% ipython --no-banner

In [1]: import numpy as np

In [2]: np.set_printoptions(precision=4, suppress=True, linewidth=100)

In [3]: def rnd(a):
   ...:     return np.round(a, 4) + 0
   ...: 

In [4]: E = np.load("a.npy")

In [5]: E
Out[5]: 
array([[ 1.3221, -6.551 , -7.5485, -1.3975,  4.754 ,  1.2858,  4.7423],
       [-2.5923,  7.7591,  6.0702, -2.2066, -1.4554, -2.2252, -4.7702],
       [-0.8296, -5.607 , -5.0056, -0.0493,  3.4849,  3.1671,  0.3413],
       [ 3.4736,  5.4171,  4.0136,  0.4048, -4.3086, -5.0447,  3.844 ],
       [ 4.7434,  3.2182,  2.895 ,  2.0267, -5.2608, -4.4678,  5.6072],
       [ 1.4624,  6.8588,  3.3203, -2.7922, -1.6337, -5.3698,  2.3994],
       [ 2.701 , -1.7736, -0.2474,  2.6596, -2.5599, -0.1695,  2.9147],
       [ 0.6269,  8.1598,  6.9086, -0.4047, -4.4022, -4.2639, -0.9482],
       [-1.7759,  7.4225,  5.1309, -2.5993, -0.9949, -2.8873, -3.1728],
       [-1.7275, -4.2613, -1.3254,  2.2526,  0.5423,  4.1704, -3.169 ],
       [-0.3283, -6.4548, -2.4593,  3.7913, -0.2557,  4.7668, -1.301 ],
       [-0.3712, -9.162 , -9.5439, -1.4817,  6.7717,  3.8144,  2.9485],
       [ 2.645 , -1.8732, -0.212 ,  2.7427, -2.5115, -0.1347,  2.9191],
       [ 5.1317, -7.8663, -6.8227,  2.4788,  0.4194,  0.4036,  8.7204],
       [-3.7333,  5.7753,  5.8413, -0.9621, -1.2796,  0.1995, -7.1029]])

In [6]: rng = np.random.default_rng(303258)

In [7]: lab = rng.permutation(7)

In [8]: B = E[:, lab] * rng.choice([-1, 1], 7)

In [9]: B
Out[9]: 
array([[-4.754 ,  1.2858, -1.3975,  4.7423, -7.5485, -6.551 , -1.3221],
       [ 1.4554, -2.2252, -2.2066, -4.7702,  6.0702,  7.7591,  2.5923],
       [-3.4849,  3.1671, -0.0493,  0.3413, -5.0056, -5.607 ,  0.8296],
       [ 4.3086, -5.0447,  0.4048,  3.844 ,  4.0136,  5.4171, -3.4736],
       [ 5.2608, -4.4678,  2.0267,  5.6072,  2.895 ,  3.2182, -4.7434],
       [ 1.6337, -5.3698, -2.7922,  2.3994,  3.3203,  6.8588, -1.4624],
       [ 2.5599, -0.1695,  2.6596,  2.9147, -0.2474, -1.7736, -2.701 ],
       [ 4.4022, -4.2639, -0.4047, -0.9482,  6.9086,  8.1598, -0.6269],
       [ 0.9949, -2.8873, -2.5993, -3.1728,  5.1309,  7.4225,  1.7759],
       [-0.5423,  4.1704,  2.2526, -3.169 , -1.3254, -4.2613,  1.7275],
       [ 0.2557,  4.7668,  3.7913, -1.301 , -2.4593, -6.4548,  0.3283],
       [-6.7717,  3.8144, -1.4817,  2.9485, -9.5439, -9.162 ,  0.3712],
       [ 2.5115, -0.1347,  2.7427,  2.9191, -0.212 , -1.8732, -2.645 ],
       [-0.4194,  0.4036,  2.4788,  8.7204, -6.8227, -7.8663, -5.1317],
       [ 1.2796,  0.1995, -0.9621, -7.1029,  5.8413,  5.7753,  3.7333]])

In [10]: U, _, vt = np.linalg.svd(E.T @ B)

In [11]: rnd(U @ vt)
Out[11]: 
array([[ 0.,  0.,  0.,  0.,  0.,  0., -1.],
       [ 0.,  0.,  0.,  0.,  0.,  1.,  0.],
       [ 0.,  0.,  0.,  0.,  1.,  0.,  0.],
       [ 0.,  0.,  1.,  0.,  0.,  0.,  0.],
       [-1.,  0.,  0.,  0.,  0.,  0.,  0.],
       [ 0.,  1.,  0.,  0.,  0.,  0.,  0.],
       [ 0.,  0.,  0.,  1.,  0.,  0.,  0.]])

In [12]: lab
Out[12]: array([4, 5, 3, 6, 2, 1, 0])
